>>> import numpy as np
>>> import numpy.linalg as la
>>> np.set_printoptions(precision=3, suppress=True, linewidth=200)
>>> O, _ = la.qr(np.array([[0.6, -0.1, 1.6], [0.4, 0.2, -0.8], [-2.8, -0.5, -1.3]]))
>>> A = 5 * O
>>> A
array([[-1.038,  4.163,  2.567],
       [-0.692, -2.723,  4.136],
       [ 4.842,  0.503,  1.141]])
>>> theta = np.radians(90)
>>> Rm = np.eye(3)
>>> Rm[1, 1] = Rm[2, 2] = np.cos(theta)
>>> Rm[1, 2], Rm[2, 1] = -np.sin(theta), np.sin(theta)
>>> Rm.round(3) + 0
array([[ 1.,  0.,  0.],
       [ 0.,  0., -1.],
       [ 0.,  1.,  0.]])
>>> M2 = A @ Rm.T
>>> np.allclose(A @ A.T, M2 @ M2.T)
True
>>> np.abs(M2 - A).max(axis=0)
array([0.   , 6.73 , 6.859])
>>> round(float(la.norm(A[0], 1)), 3), round(float(la.norm(A[0], np.inf)), 3)
(7.768, 4.163)
>>> la.norm(A, axis=1)
array([5., 5., 5.])
>>> round(float(la.norm(A, 1)), 3), round(la.norm(A, np.inf), 3)
(7.844, np.float64(7.768))
>>> E = np.load("m.npy")
>>> E
array([[ 10.365,   8.246, -10.683],
       [  8.008,   4.586, -10.91 ],
       [  9.029,   6.631, -11.935],
       [  8.797,   5.576, -12.664],
       [  7.799,   7.391, -11.037],
       [  7.609,   6.338, -13.449],
       [  6.932,   5.331, -10.35 ],
       [  8.675,   7.29 , -11.77 ],
       [  9.994,   6.423, -12.813],
       [  9.942,   4.922, -12.555],
       [  8.351,   4.817, -11.186],
       [  7.587,   6.778, -10.757],
       [  9.704,   4.969, -10.232],
       [ 11.776,   4.852, -13.563]])
>>> M2 = np.c_[E[:, :2] @ np.array([[-1, -2], [2, 3]]), np.array([2, 0, 2, -2, 1, -1, -2, -1, -2, 2, 1, 1, 0, 1])]
>>> M2
array([[ 6.127,  4.008,  2.   ],
       [ 1.164, -2.258,  0.   ],
       [ 4.233,  1.835,  2.   ],
       [ 2.355, -0.866, -2.   ],
       [ 6.983,  6.575,  1.   ],
       [ 5.067,  3.796, -1.   ],
       [ 3.73 ,  2.129, -2.   ],
       [ 5.905,  4.52 , -1.   ],
       [ 2.852, -0.719, -2.   ],
       [-0.098, -5.118,  2.   ],
       [ 1.283, -2.251,  1.   ],
       [ 5.969,  5.16 ,  1.   ],
       [ 0.234, -4.501,  0.   ],
       [-2.072, -8.996,  1.   ]])
>>> la.norm(la.qr(E)[0].T @ M2, axis=0) ** 2 / ((M2 ** 2).sum(axis=0) + 1e-12)
array([1.   , 1.   , 0.234])
>>> np.round(la.lstsq(E, M2[:, 0])[0], 3) + 0
array([-1.,  2.,  0.])
>>> cen = (E - E.mean(axis=0)) / E.std(axis=0)
>>> np.argwhere(np.abs(cen) > 2)
array([[13,  0]])
>>> cen.std(axis=0)
array([1., 1., 1.])
>>> beta = la.lstsq(np.delete(cen, 1, axis=1), cen[:, 1])[0]
>>> round(float(1 - np.var(cen[:, 1] - np.delete(cen, 1, axis=1) @ beta)), 3)
0.014
>>> beta
array([-0.029,  0.103])
>>> np.abs(beta).argmax()
np.int64(1)
>>> Z = E[[11, 1]].astype(float)
>>> for _ in range(7):
...     labels = la.norm(E[:, None] - Z, axis=-1).argmin(axis=1)
...     Z = np.array([E[labels == j].mean(axis=0) for j in range(2)])
... 
>>> labels
array([0, 1, 0, 1, 0, 0, 1, 0, 0, 1, 1, 0, 1, 1])
>>> np.abs(Z[1] - Z[0]).argmax()
np.int64(1)
>>> Z
array([[  8.723,   7.014, -11.778],
       [  9.073,   5.008, -11.637]])
>>> Z = np.sign(np.array([[-1, 2, 0, -1], [1, 0, -2, -1], [2, -1, -2, 2], [0, 1, -2, -2]]))
>>> M2 = (np.tril(Z, -1) + np.eye(4)) @ (np.triu(Z, 1) + np.eye(4))
>>> ev = np.array([-3, 4, -3, -6])
>>> mat = np.rint(M2 * ev @ la.inv(M2)) + 0
>>> mat
array([[-27.,  14.,  10.,   3.],
       [-48.,  25.,  20.,   6.],
       [  3.,   0.,  -6.,  -3.],
       [-24.,  14.,  10.,   0.]])
>>> O, evecs = la.qr(mat[:, :2])[0], la.qr(mat[:, 2:])[0]
>>> sig = la.svd(O.T @ evecs, compute_uv=False)
>>> (sig > 0.9).sum()
np.int64(2)
>>> X = np.load("arr.npy")
>>> X
array([[ 1,  1, -1, -1,  1,  1, -1, -1],
       [ 1, -1, -1,  1,  1, -1, -1,  1],
       [ 1,  1, -1, -1, -1, -1,  1,  1],
       [ 1, -1,  1, -1,  1, -1,  1, -1]])
>>> M2 = la.inv(mat)
>>> np.allclose(M2, mat.T)
False
>>> np.round(la.cond(mat), 3)
np.float64(357.968)
>>> round(float(la.det(mat) * la.det(M2)), 3)
1.0
>>> (np.abs(M2) > 1e-9).astype(int)
array([[1, 1, 1, 1],
       [1, 1, 1, 1],
       [1, 0, 1, 1],
       [1, 1, 1, 1]])
>>> np.round(la.inv(M2), 3) + 0
array([[-27.,  14.,  10.,   3.],
       [-48.,  25.,  20.,   6.],
       [  3.,   0.,  -6.,  -3.],
       [-24.,  14.,  10.,   0.]])
>>> blk = np.stack([X, 2 * X, X[::-1]])
>>> (blk @ X.T).shape
(3, 4, 4)
>>> la.matrix_rank(blk)
array([4, 4, 4])
>>> blk.sum(axis=0)
array([[ 4,  2, -2, -4,  4,  2, -2, -4],
       [ 4, -2, -4,  2,  2, -4, -2,  4],
       [ 4,  2, -4, -2, -2, -4,  2,  4],
       [ 4, -2,  2, -4,  4, -2,  2, -4]])
>>> np.einsum("bij,cij->bc", blk, blk)
array([[ 32,  64,   0],
       [ 64, 128,   0],
       [  0,   0,  32]])
>>> proj = E @ la.solve(E.T @ E, E.T)
>>> np.allclose(proj @ proj, proj)
True
>>> np.round(la.eigvalsh(proj), 3) + 0
array([0., 0., 0., 0., 0., 0., 0., 0., 0., 0., 0., 1., 1., 1.])
>>> theta = np.radians(120)
>>> Rm = np.eye(8)
>>> Rm[4, 4] = Rm[7, 7] = np.cos(theta)
>>> Rm[4, 7], Rm[7, 4] = -np.sin(theta), np.sin(theta)
>>> Rm
array([[ 1.   ,  0.   ,  0.   ,  0.   ,  0.   ,  0.   ,  0.   ,  0.   ],
       [ 0.   ,  1.   ,  0.   ,  0.   ,  0.   ,  0.   ,  0.   ,  0.   ],
       [ 0.   ,  0.   ,  1.   ,  0.   ,  0.   ,  0.   ,  0.   ,  0.   ],
       [ 0.   ,  0.   ,  0.   ,  1.   ,  0.   ,  0.   ,  0.   ,  0.   ],
       [ 0.   ,  0.   ,  0.   ,  0.   , -0.5  ,  0.   ,  0.   , -0.866],
       [ 0.   ,  0.   ,  0.   ,  0.   ,  0.   ,  1.   ,  0.   ,  0.   ],
       [ 0.   ,  0.   ,  0.   ,  0.   ,  0.   ,  0.   ,  1.   ,  0.   ],
       [ 0.   ,  0.   ,  0.   ,  0.   ,  0.866,  0.   ,  0.   , -0.5  ]])
>>> M2 = X @ Rm.T
>>> np.allclose(X @ X.T, M2 @ M2.T)
True
>>> round(la.det(Rm), 3), np.trace(Rm)
(np.float64(1.0), np.float64(5.0))
>>> np.allclose(la.norm(X, axis=1), la.norm(M2, axis=1))
True
>>> la.svd(X, compute_uv=False), la.svd(M2, compute_uv=False)
(array([2.828, 2.828, 2.828, 2.828]), array([2.828, 2.828, 2.828, 2.828]))
>>> M2 = X[0, 0] * X[1:] - np.outer(X[1:, 0], X[0])
>>> M2
array([[ 0, -2,  0,  2,  0, -2,  0,  2],
       [ 0,  0,  0,  0, -2, -2,  2,  2],
       [ 0, -2,  2,  0,  0, -2,  2,  0]])
>>> np.flatnonzero(~M2.round(6).any(axis=1))
array([], dtype=int64)
>>> la.matrix_rank(M2), la.matrix_rank(X)
(np.int64(3), np.int64(4))
>>> data = np.load("a.npy")
>>> data
array([[-1,  5, -5, -5, -5,  4],
       [ 3, 22, -1,  3, -3,  5],
       [-2, -3, 11,  2,  0, -2],
       [-1, -1, -3, 24,  3, -4],
       [ 5, -2, -4,  2, -2, -4],
       [-5,  5,  5,  3,  1, -8]])
>>> x = np.array([0, -2, -2, 0, 1, 1])
>>> h1 = np.maximum(data @ x, 0)
>>> np.flatnonzero(h1 > 1e-9)
array([3, 4])
>>> data.T @ h1
array([ 23, -19, -45, 180,   9, -52])
>>> h1
array([0, 0, 0, 7, 6, 0])
>>> np.maximum(data @ x, 0) - np.maximum(-data @ x, 0)
array([ -1, -40, -18,   7,   6, -27])
>>> def softmax(z):
...     e = np.exp(z - z.max(axis=-1, keepdims=True))
...     return e / e.sum(axis=-1, keepdims=True)
... 
>>> np.round(softmax(10 * data[3]), 3) + 0
array([0., 0., 0., 1., 0., 0.])
>>> np.round(softmax(data[3] + 3), 3) + 0
array([0., 0., 0., 1., 0., 0.])
>>> softmax(data).sum(axis=1)
array([1., 1., 1., 1., 1., 1.])
>>> np.round(softmax(data[3]), 3) + 0
array([0., 0., 0., 1., 0., 0.])
>>> att = data @ data.T / np.sqrt(6)
>>> softmax(att)[3] @ data
array([-1., -1., -3., 24.,  3., -4.])
>>> softmax(att).round(6).argmax(axis=1)
array([1, 1, 2, 3, 4, 5])
>>> np.round(softmax(att), 3) + 0
array([[0.002, 0.998, 0.   , 0.   , 0.   , 0.   ],
       [0.   , 1.   , 0.   , 0.   , 0.   , 0.   ],
       [0.   , 0.   , 1.   , 0.   , 0.   , 0.   ],
       [0.   , 0.   , 0.   , 1.   , 0.   , 0.   ],
       [0.   , 0.   , 0.   , 0.307, 0.693, 0.   ],
       [0.   , 0.   , 0.   , 0.   , 0.   , 1.   ]])
>>> M = np.load("w.npy")
>>> M
array([[ 1.727, -2.69 ,  3.833, -0.308],
       [-0.991, -1.035, -4.778, -0.339],
       [-0.134,  3.741,  3.233,  0.73 ],
       [-1.273, -0.023, -4.832, -0.174],
       [-0.458,  4.233,  2.501,  0.785],
       [ 1.644, -1.885,  4.326, -0.158],
       [-1.469,  0.845, -4.704, -0.027],
       [-1.259,  4.774,  0.017,  0.787],
       [ 0.293, -3.998, -2.89 , -0.76 ],
       [ 1.694, -2.302,  4.096, -0.235],
       [ 1.535, -1.194,  4.606, -0.034],
       [-1.138,  4.778,  0.479,  0.804],
       [ 1.573, -4.455,  1.489, -0.681],
       [ 1.696, -2.326,  4.081, -0.239],
       [ 0.067,  3.372,  3.627,  0.683],
       [ 0.354, -4.088, -2.751, -0.77 ]])
>>> x = np.array([2, -2, -2, 2])
>>> np.sign((M @ x).round(6))
array([ 1.,  1., -1.,  1., -1., -1.,  1., -1.,  1., -1., -1., -1.,  1., -1., -1.,  1.])
>>> (M @ x).argmax()
np.int64(15)
>>> M @ np.eye(4)[2]
array([ 3.833, -4.778,  3.233, -4.832,  2.501,  4.326, -4.704,  0.017, -2.89 ,  4.096,  4.606,  0.479,  1.489,  4.081,  3.627, -2.751])
>>> Z = np.array([[3, 0, 0, -3, 3],
...     [1, 2, 1, 0, -2],
...     [-3, -2, -1, 3, -1],
...     [1, 2, 3, 1, 3],
...     [2, 1, -1, 0, 0]])
>>> rng = np.random.default_rng(70)
>>> K = (rng.random((28, 5)) < 0.25) @ Z
>>> K
array([[ 0,  0,  0,  0,  0],
       [ 0,  1, -1,  3, -3],
       [ 3,  1,  1,  1,  5],
       [ 0,  1,  1,  4,  2],
       [ 6,  3,  2, -2,  6],
       [ 1,  2,  1,  0, -2],
       [ 3,  3,  0,  0, -2],
       [ 0,  0,  0,  0,  0],
       [ 0, -2, -1,  0,  2],
       [ 0,  0,  0,  0,  0],
       [-2,  0,  0,  3, -3],
       [-1, -1, -2,  3, -1],
       [ 1,  2,  3,  1,  3],
       [ 0,  0,  0,  0,  0],
       [ 0,  0,  0,  0,  0],
       [-2,  0,  0,  3, -3],
       [ 1,  2,  1,  0, -2],
       [ 0,  0,  0,  0,  0],
       [ 0,  0,  0,  0,  0],
       [ 0,  0,  0,  0,  0],
       [ 0,  0,  0,  0,  0],
       [ 1,  2,  1,  0, -2],
       [ 3,  3,  2,  1,  3],
       [-2,  0,  2,  4,  2],
       [ 0,  0,  0,  0,  0],
       [ 3,  0,  0, -3,  3],
       [ 0,  0,  0,  0,  0],
       [ 2,  1, -1,  0,  0]])
>>> cen = K - K.mean(axis=0)
>>> left, sig, Vh = la.svd(cen, full_matrices=False)
>>> la.matrix_rank(cen)
np.int64(5)
>>> sig
array([14.728,  8.729,  7.501,  4.195,  0.615])
>>> np.round(cen.mean(axis=0), 3) + 0
array([0., 0., 0., 0., 0.])
>>> sig ** 2 / (sig ** 2).sum()
array([0.591, 0.207, 0.153, 0.048, 0.001])
>>> np.abs(Vh[0]).argmax()
np.int64(4)
>>> M2 = np.c_[K[:, :2] @ np.array([[1, 0], [0, 1]]), np.array([1, 1, 2, 0, 2, 0, 2, 0, 0, 0, 1, 2, 0, 1, 1, 1, 3, 0, 0, 2, 2, 1, 1, 1, 3, 0, 2, 1])]
>>> M2
array([[ 0,  0,  1],
       [ 0,  1,  1],
       [ 3,  1,  2],
       [ 0,  1,  0],
       [ 6,  3,  2],
       [ 1,  2,  0],
       [ 3,  3,  2],
       [ 0,  0,  0],
       [ 0, -2,  0],
       [ 0,  0,  0],
       [-2,  0,  1],
       [-1, -1,  2],
       [ 1,  2,  0],
       [ 0,  0,  1],
       [ 0,  0,  1],
       [-2,  0,  1],
       [ 1,  2,  3],
       [ 0,  0,  0],
       [ 0,  0,  0],
       [ 0,  0,  2],
       [ 0,  0,  2],
       [ 1,  2,  1],
       [ 3,  3,  1],
       [-2,  0,  1],
       [ 0,  0,  3],
       [ 3,  0,  0],
       [ 0,  0,  2],
       [ 2,  1,  1]])
>>> la.matrix_rank(M2)
np.int64(3)
>>> np.round(la.lstsq(K, M2[:, 0])[0], 3) + 0
array([1., 0., 0., 0., 0.])
>>> la.norm(la.qr(K)[0].T @ M2, axis=0) ** 2 / ((M2 ** 2).sum(axis=0) + 1e-12)
array([1.   , 1.   , 0.398])
>>> la.matrix_rank(np.c_[K, M2])
np.int64(6)
>>> J = np.loadtxt("data.csv", delimiter=",")
>>> J
array([[ 2.002, -2.03 ,  2.994,  2.011],
       [ 2.011, -1.995,  3.011,  1.99 ],
       [ 1.985, -2.019,  2.967,  2.005],
       [ 2.022, -1.998,  3.029,  1.998],
       [ 1.985, -2.021,  3.023,  1.984],
       [ 1.99 , -2.016,  2.981,  1.985],
       [ 1.989, -1.96 ,  3.005,  1.97 ],
       [ 2.01 , -1.965,  3.002,  1.971],
       [ 1.99 , -2.01 ,  3.003,  1.996],
       [ 2.013, -1.99 ,  3.   ,  1.996],
       [ 1.017, -3.005,  0.018,  2.996],
       [ 0.994, -3.023,  0.014,  2.989],
       [ 0.99 , -2.997, -0.015,  2.95 ],
       [ 1.003, -3.019,  0.01 ,  2.985],
       [ 1.018, -2.992,  0.005,  3.009],
       [ 0.998, -2.991, -0.013,  3.003],
       [ 0.945, -2.958,  0.021,  3.021],
       [ 0.961, -2.956,  0.005,  2.99 ],
       [ 1.003, -2.974,  0.005,  3.03 ],
       [ 1.026, -2.997, -0.024,  2.991],
       [-1.01 , -2.004, -0.998, -2.992],
       [-0.987, -2.006, -1.019, -3.02 ],
       [-1.007, -2.017, -1.007, -2.936],
       [-0.997, -2.013, -1.005, -2.98 ],
       [-0.993, -2.014, -0.983, -2.982],
       [-1.032, -1.992, -1.002, -2.975],
       [-0.959, -2.007, -0.994, -3.021],
       [-0.98 , -2.01 , -1.014, -2.971],
       [-0.982, -1.999, -0.967, -3.014],
       [-0.975, -1.976, -1.005, -3.011]])
>>> cen = J - J.mean(axis=0)
>>> evecs = la.svd(cen)[2][:3]
>>> M2 = cen - cen @ evecs.T @ evecs
>>> np.diag(evecs.T @ evecs)
array([0.755, 0.413, 0.833, 0.999])
>>> np.round(la.norm(M2) / la.norm(cen), 3)
np.float64(0.005)
